% ipython --no-banner

In [1]: import numpy as np

In [2]: np.set_printoptions(precision=2, suppress=True, linewidth=120, floatmode="fixed")

In [3]: def rd(a):
   ...:     return np.round(a, 2) + 0
   ...: 

In [4]: M = np.loadtxt("m.csv", delimiter=",")

In [5]: M
Out[5]: 
array([[0.00, 0.00, 0.00, 0.00, 1.00, 0.00, 0.00, 0.00, 0.00],
       [1.00, 0.00, 0.00, 0.00, 0.00, 0.00, 0.00, 0.00, 0.00],
       [0.00, 0.00, 0.00, 0.00, 0.00, 1.00, 0.00, 0.00, 0.00],
       [0.00, 0.00, 1.00, 0.00, 0.00, 0.00, 0.00, 0.00, 0.00],
       [0.00, 1.00, 0.00, 0.00, 0.00, 0.00, 0.00, 0.00, 0.00],
       [0.00, 0.00, 0.00, 1.00, 0.00, 0.00, 0.00, 0.00, 0.00],
       [0.00, 0.00, 0.00, 0.00, 0.00, 0.00, 0.00, 0.00, 1.00],
       [0.00, 0.00, 0.00, 0.00, 0.00, 0.00, 1.00, 0.00, 0.00],
       [0.00, 0.00, 0.00, 0.00, 0.00, 0.00, 0.00, 1.00, 0.00]])

In [6]: # a transition matrix

In [7]: rd(np.linalg.svd(M, compute_uv=False))
Out[7]: array([1.00, 1.00, 1.00, 1.00, 1.00, 1.00, 1.00, 1.00, 1.00])

In [8]: rd(np.linalg.pinv(M))
Out[8]: 
array([[0.00, 1.00, 0.00, 0.00, 0.00, 0.00, 0.00, 0.00, 0.00],
       [0.00, 0.00, 0.00, 0.00, 1.00, 0.00, 0.00, 0.00, 0.00],
       [0.00, 0.00, 0.00, 1.00, 0.00, 0.00, 0.00, 0.00, 0.00],
       [0.00, 0.00, 0.00, 0.00, 0.00, 1.00, 0.00, 0.00, 0.00],
       [1.00, 0.00, 0.00, 0.00, 0.00, 0.00, 0.00, 0.00, 0.00],
       [0.00, 0.00, 1.00, 0.00, 0.00, 0.00, 0.00, 0.00, 0.00],
       [0.00, 0.00, 0.00, 0.00, 0.00, 0.00, 0.00, 1.00, 0.00],
       [0.00, 0.00, 0.00, 0.00, 0.00, 0.00, 0.00, 0.00, 1.00],
       [0.00, 0.00, 0.00, 0.00, 0.00, 0.00, 1.00, 0.00, 0.00]])

In [9]: rd(np.linalg.norm(M, axis=0))
Out[9]: array([1.00, 1.00, 1.00, 1.00, 1.00, 1.00, 1.00, 1.00, 1.00])

In [10]: rng = np.random.default_rng(902)

In [11]: labels = rng.permutation(9)

In [12]: labels
Out[12]: array([6, 8, 7, 1, 4, 0, 3, 2, 5])

In [13]: Y = M[labels][:, labels]

In [14]: np.trace(Y)
Out[14]: np.float64(0.0)

In [15]: rd(np.sort(np.abs(np.linalg.eigvals(Y))))
Out[15]: array([1.00, 1.00, 1.00, 1.00, 1.00, 1.00, 1.00, 1.00, 1.00])

In [16]: Y
Out[16]: 
array([[0.00, 1.00, 0.00, 0.00, 0.00, 0.00, 0.00, 0.00, 0.00],
       [0.00, 0.00, 1.00, 0.00, 0.00, 0.00, 0.00, 0.00, 0.00],
       [1.00, 0.00, 0.00, 0.00, 0.00, 0.00, 0.00, 0.00, 0.00],
       [0.00, 0.00, 0.00, 0.00, 0.00, 1.00, 0.00, 0.00, 0.00],
       [0.00, 0.00, 0.00, 1.00, 0.00, 0.00, 0.00, 0.00, 0.00],
       [0.00, 0.00, 0.00, 0.00, 1.00, 0.00, 0.00, 0.00, 0.00],
       [0.00, 0.00, 0.00, 0.00, 0.00, 0.00, 0.00, 1.00, 0.00],
       [0.00, 0.00, 0.00, 0.00, 0.00, 0.00, 0.00, 0.00, 1.00],
       [0.00, 0.00, 0.00, 0.00, 0.00, 0.00, 1.00, 0.00, 0.00]])

In [17]: arr = np.load("sample19.npy")

In [18]: arr
Out[18]: 
array([[0, 0, 1, 0, 1, 1, 1],
       [0, 0, 0, 0, 0, 0, 0],
       [1, 0, 0, 1, 1, 1, 1],
       [0, 0, 1, 0, 1, 0, 1],
       [1, 0, 1, 1, 0, 1, 1],
       [1, 0, 1, 0, 1, 0, 1],
       [1, 0, 1, 1, 1, 1, 0]])

In [19]: Uu, sigma, Vt = np.linalg.svd(arr)

In [20]: V = Vt[:(sigma > 1e-8).sum()]

In [21]: x = arr[1] + 3 * arr[5] + rng.integers(2) * np.eye(7)[0]

In [22]: x
Out[22]: array([3.00, 0.00, 3.00, 0.00, 3.00, 0.00, 3.00])

In [23]: rd(np.linalg.norm(x - V.T @ V @ x))
Out[23]: np.float64(0.0)

In [24]: ev, V = np.linalg.eigh(arr)

In [25]: rd(ev.sum()), np.trace(arr)
Out[25]: (np.float64(0.0), np.int64(0))

In [26]: rd(V.T @ arr @ V)
Out[26]: 
array([[-1.80,  0.00,  0.00,  0.00,  0.00,  0.00,  0.00],
       [ 0.00, -1.00,  0.00,  0.00,  0.00,  0.00,  0.00],
       [ 0.00,  0.00, -1.00,  0.00,  0.00,  0.00,  0.00],
       [ 0.00,  0.00,  0.00, -1.00,  0.00,  0.00,  0.00],
       [ 0.00,  0.00,  0.00,  0.00,  0.00,  0.00,  0.00],
       [ 0.00,  0.00,  0.00,  0.00,  0.00,  0.38,  0.00],
       [ 0.00,  0.00,  0.00,  0.00,  0.00,  0.00,  4.43]])

In [27]: rd(V.T @ V)
Out[27]: 
array([[1.00, 0.00, 0.00, 0.00, 0.00, 0.00, 0.00],
       [0.00, 1.00, 0.00, 0.00, 0.00, 0.00, 0.00],
       [0.00, 0.00, 1.00, 0.00, 0.00, 0.00, 0.00],
       [0.00, 0.00, 0.00, 1.00, 0.00, 0.00, 0.00],
       [0.00, 0.00, 0.00, 0.00, 1.00, 0.00, 0.00],
       [0.00, 0.00, 0.00, 0.00, 0.00, 1.00, 0.00],
       [0.00, 0.00, 0.00, 0.00, 0.00, 0.00, 1.00]])

In [28]: rd(V @ np.diag(ev) @ V.T)
Out[28]: 
array([[0.00, 0.00, 1.00, 0.00, 1.00, 1.00, 1.00],
       [0.00, 0.00, 0.00, 0.00, 0.00, 0.00, 0.00],
       [1.00, 0.00, 0.00, 1.00, 1.00, 1.00, 1.00],
       [0.00, 0.00, 1.00, 0.00, 1.00, 0.00, 1.00],
       [1.00, 0.00, 1.00, 1.00, 0.00, 1.00, 1.00],
       [1.00, 0.00, 1.00, 0.00, 1.00, 0.00, 1.00],
       [1.00, 0.00, 1.00, 1.00, 1.00, 1.00, 0.00]])

In [29]: np.abs(V[:, -1]).round(6).argmax()
Out[29]: np.int64(2)

In [30]: rd(np.linalg.eigvalsh(arr @ arr))
Out[30]: array([ 0.00,  0.14,  1.00,  1.00,  1.00,  3.25, 19.61])
